>>> import numpy as np
>>> from numpy import linalg as LA
>>> np.set_printoptions(precision=3, suppress=True, linewidth=120, legacy="1.25")
>>> mat = np.loadtxt("run3.csv", delimiter=",")
>>> print(mat)
[[1. 1. 0. 0. 0. 0.]
 [0. 1. 0. 0. 0. 0.]
 [0. 1. 0. 0. 0. 0.]
 [0. 0. 1. 1. 0. 0.]
 [0. 0. 0. 1. 0. 0.]
 [0. 0. 0. 1. 0. 0.]
 [0. 0. 0. 0. 1. 1.]
 [0. 0. 0. 0. 0. 1.]
 [0. 0. 0. 0. 0. 1.]]
>>> blk = np.stack([mat, 2 * mat, mat[::-1]])
>>> print(LA.matrix_rank(blk))
[6 6 6]
>>> print(blk.shape)
(3, 9, 6)
>>> X = np.arange(56).reshape(7, 8) + -3
>>> print(X)
[[-3 -2 -1  0  1  2  3  4]
 [ 5  6  7  8  9 10 11 12]
 [13 14 15 16 17 18 19 20]
 [21 22 23 24 25 26 27 28]
 [29 30 31 32 33 34 35 36]
 [37 38 39 40 41 42 43 44]
 [45 46 47 48 49 50 51 52]]
>>> rng = np.random.default_rng(7644)
>>> A2 = X + rng.integers(-2, 3, (7, 2)) @ rng.integers(-2, 3, (2, 8))
>>> print(A2)
[[-3 -3  0  2  0  2  2  3]
 [ 6  7  4  7 12  8 12 15]
 [13 15 14 14 18 18 20 21]
 [22 21 22 27 26 24 26 29]
 [28 32 31 27 33 36 37 36]
 [38 40 35 37 45 40 45 48]
 [43 47 50 44 46 54 52 49]]
>>> print(A2 - X)
[[ 0 -1  1  2 -1  0 -1 -1]
 [ 1  1 -3 -1  3 -2  1  3]
 [ 0  1 -1 -2  1  0  1  1]
 [ 1 -1 -1  3  1 -2 -1  1]
 [-1  2  0 -5  0  2  2  0]
 [ 1  2 -4 -3  4 -2  2  4]
 [-2  1  3 -4 -3  4  1 -3]]
>>> A2 = X / np.sqrt((X ** 2).mean(axis=1, keepdims=True))
>>> print(LA.matrix_rank(X - X.mean(axis=1, keepdims=True)))
1
>>> print(LA.norm(A2, axis=1))
[2.828 2.828 2.828 2.828 2.828 2.828 2.828]
>>> M = np.loadtxt("m.csv", delimiter=",")
>>> print(M)
[[  3.246   3.483   2.607   2.186  -4.2    -6.408  -0.762   0.143]
 [ -3.226  -0.245   0.807  -2.884  -1.377  -1.388   6.554  -0.025]
 [ -3.184  -4.861  -0.139  -1.437  -8.325  -6.976   2.667   2.949]
 [  1.588  -0.21   -0.264  -6.903  -4.163   0.296   0.861   2.223]
 [ -4.732  -4.069  -2.599   0.243   3.448  -7.445  -5.727  -6.402]
 [  3.239   5.21    3.029   4.384   6.041  -2.044  -1.739  -4.635]
 [  2.184  -0.938   2.88    7.054  -8.523 -10.654  -3.285  -2.661]
 [ -2.414  -2.951  -1.019   5.192  -3.24   -2.339  -2.836   5.429]
 [  4.603   7.948  -0.201   2.91    6.891   2.301  -4.984  -4.744]
 [ -1.147   1.373  -1.242   5.001  -7.066   5.434  -0.551   3.51 ]
 [  0.36    0.445   0.173   0.288  -2.958   6.378   1.68    7.982]
 [  0.672   0.496  -0.434  -2.474  -0.211   2.656   3.352  -1.737]
 [  7.46    8.149   0.519  -2.964   8.855  18.45    1.171   3.505]
 [ -5.479  -2.614  -3.408   5.927   0.933   1.266  -3.556  -0.696]
 [  0.625  -4.12    1.444  -2.559  -5.379   2.373   0.529   8.738]
 [ -0.13    1.561   0.77    3.96    1.588  -7.656  -6.785  -6.626]
 [  2.836   2.409   0.116  -2.202   2.355   7.662   2.062   0.491]]
>>> cen = M - M.mean(axis=0)
>>> U, sv, VT = LA.svd(cen, full_matrices=False)
>>> print(round(float((sv ** 2).sum() ** 2 / (sv ** 4).sum()), 3))
3.087
>>> print(sv ** 2 / (sv ** 2).sum())
[0.469 0.292 0.095 0.09  0.029 0.017 0.006 0.001]
>>> print(np.round(cen.mean(axis=0), 3) + 0)
[0. 0. 0. 0. 0. 0. 0. 0.]
>>> print(np.abs(U[:, 0]).argmax())
12
>>> print(sv)
[34.608 27.309 15.539 15.129  8.652  6.622  3.961  1.882]
>>> q, vecs = LA.qr(M[:, :2])[0], LA.qr(M[:, 2:])[0]
>>> sv = LA.svd(q.T @ vecs, compute_uv=False)
>>> print((sv > 0.9).sum())
1
>>> print(sv)
[0.946 0.801]
>>> f = np.array([2, 1])
>>> print(np.convolve(M[5], f))
[  6.478  13.659  11.268  11.797  16.466   1.953  -5.522 -11.009  -4.635]
>>> print(np.cross(M[5, :3], M[16, :3]))
[-6.693  8.215 -6.973]
>>> q, _ = LA.qr(np.array([[-0.9, 0.2, 0.2, 1.5, 0.2, 0.7, 0.0, -0.2],
...     [-1.0, 0.3, 1.6, 0.8, 1.2, -0.1, -0.1, 0.3],
...     [-1.3, -0.5, -0.2, -1.5, 0.1, -0.8, -0.2, 0.7],
...     [-0.5, 0.2, -1.3, 0.9, 0.0, -0.9, 0.8, 0.6],
...     [0.7, 1.7, 2.0, 1.9, 0.4, 1.0, 1.7, 0.6],
...     [0.0, -0.5, -0.5, 0.9, -1.8, -1.1, -0.2, 1.5],
...     [-0.5, 0.8, 0.6, -0.5, 1.2, -0.2, 0.3, 0.6],
...     [1.0, -0.4, 1.0, 0.3, 1.7, -1.4, 1.2, 0.1]]))
>>> data = 2 * q
>>> print(data)
[[-0.768 -0.265 -0.121  1.076  0.299  0.867  0.395  1.081]
 [-0.854 -0.369 -1.202  0.438  0.133 -0.093 -0.748 -0.956]
 [-1.11   0.376 -0.37  -0.674 -0.255 -0.622  1.259  0.041]
 [-0.427 -0.233  1.154  0.673  0.966 -0.759  0.234 -0.646]
 [ 0.598 -1.579 -0.269  0.252 -0.508 -0.327  0.795 -0.131]
 [ 0.     0.481  0.032  0.975 -1.059 -1.133 -0.403  0.499]
 [-0.427 -0.81   0.053 -0.804  0.462 -0.706 -0.838  1.048]
 [ 0.854  0.465 -0.999  0.289  1.141 -0.624  0.386  0.365]]
>>> z = rng.permutation(8)
>>> A2 = data[:, z] * rng.choice([-1, 1], 8)
>>> print(A2)
[[-0.121 -1.076 -0.265  0.395  1.081  0.768 -0.299 -0.867]
 [-1.202 -0.438 -0.369 -0.748 -0.956  0.854 -0.133  0.093]
 [-0.37   0.674  0.376  1.259  0.041  1.11   0.255  0.622]
 [ 1.154 -0.673 -0.233  0.234 -0.646  0.427 -0.966  0.759]
 [-0.269 -0.252 -1.579  0.795 -0.131 -0.598  0.508  0.327]
 [ 0.032 -0.975  0.481 -0.403  0.499 -0.     1.059  1.133]
 [ 0.053  0.804 -0.81  -0.838  1.048  0.427 -0.462  0.706]
 [-0.999 -0.289  0.465  0.386  0.365 -0.854 -1.141  0.624]]
>>> U, _, VT = LA.svd(data.T @ A2)
>>> print(z)
[2 3 1 6 7 0 4 5]
>>> print(np.round(LA.lstsq(data, A2)[0], 3) + 0)
[[ 0.  0.  0.  0.  0. -1.  0.  0.]
 [ 0.  0.  1.  0.  0.  0.  0.  0.]
 [ 1.  0.  0.  0.  0.  0.  0.  0.]
 [ 0. -1.  0.  0.  0.  0.  0.  0.]
 [ 0.  0.  0.  0.  0.  0. -1.  0.]
 [ 0.  0.  0.  0.  0.  0.  0. -1.]
 [ 0.  0.  0.  1.  0.  0.  0.  0.]
 [ 0.  0.  0.  0.  1.  0.  0.  0.]]
>>> print(np.round(U @ VT, 3) + 0)
[[ 0.  0.  0.  0.  0. -1.  0.  0.]
 [ 0.  0.  1.  0.  0.  0.  0.  0.]
 [ 1.  0.  0.  0.  0.  0.  0.  0.]
 [ 0. -1.  0.  0.  0.  0.  0.  0.]
 [ 0.  0.  0.  0.  0.  0. -1.  0.]
 [ 0.  0.  0.  0.  0.  0.  0. -1.]
 [ 0.  0.  0.  1.  0.  0.  0.  0.]
 [ 0.  0.  0.  0.  1.  0.  0.  0.]]
>>> f = np.array([-2, -1, -1, -1, -2, 0, -2, -1])
>>> m1 = f[np.abs(np.subtract.outer(np.arange(8), np.arange(8)))]
>>> print(m1)
[[-2 -1 -1 -1 -2  0 -2 -1]
 [-1 -2 -1 -1 -1 -2  0 -2]
 [-1 -1 -2 -1 -1 -1 -2  0]
 [-1 -1 -1 -2 -1 -1 -1 -2]
 [-2 -1 -1 -1 -2 -1 -1 -1]
 [ 0 -2 -1 -1 -1 -2 -1 -1]
 [-2  0 -2 -1 -1 -1 -2 -1]
 [-1 -2  0 -2 -1 -1 -1 -2]]
>>> z = rng.permutation(8)
>>> print(z)
[1 0 5 2 4 3 7 6]
>>> A2 = m1[z][:, z]
>>> print(np.trace(A2))
-16
>>> print(np.round(LA.det(A2), 3), np.round(LA.det(m1[z]), 3))
17.0 17.0
>>> C2 = m1.T @ m1
>>> print(LA.eigvalsh(C2)[::-1])
[95.506 12.412  4.939  2.288  2.205  0.268  0.195  0.188]
>>> print((m1 @ m1.T).shape)
(8, 8)
>>> print(LA.matrix_rank(C2))
8
>>> print(C2)
[[16 10 12 12 14  9 14 12]
 [10 16  9 13 12 13 10 14]
 [12  9 13 10 11 10 13  9]
 [12 13 10 14 12 11 12 14]
 [14 12 11 12 14 10 13 12]
 [ 9 13 10 11 10 13  9 12]
 [14 10 13 12 13  9 16 10]
 [12 14  9 14 12 12 10 16]]
>>> print(np.round(data @ data.T, 3) + 0)
[[4. 0. 0. 0. 0. 0. 0. 0.]
 [0. 4. 0. 0. 0. 0. 0. 0.]
 [0. 0. 4. 0. 0. 0. 0. 0.]
 [0. 0. 0. 4. 0. 0. 0. 0.]
 [0. 0. 0. 0. 4. 0. 0. 0.]
 [0. 0. 0. 0. 0. 4. 0. 0.]
 [0. 0. 0. 0. 0. 0. 4. 0.]
 [0. 0. 0. 0. 0. 0. 0. 4.]]
>>> print(LA.svd(data, compute_uv=False))
[2. 2. 2. 2. 2. 2. 2. 2.]
>>> print(LA.norm(data, axis=0))
[2. 2. 2. 2. 2. 2. 2. 2.]
>>> print(np.round(data.T @ data, 3) + 0)
[[4. 0. 0. 0. 0. 0. 0. 0.]
 [0. 4. 0. 0. 0. 0. 0. 0.]
 [0. 0. 4. 0. 0. 0. 0. 0.]
 [0. 0. 0. 4. 0. 0. 0. 0.]
 [0. 0. 0. 0. 4. 0. 0. 0.]
 [0. 0. 0. 0. 0. 4. 0. 0.]
 [0. 0. 0. 0. 0. 0. 4. 0.]
 [0. 0. 0. 0. 0. 0. 0. 4.]]
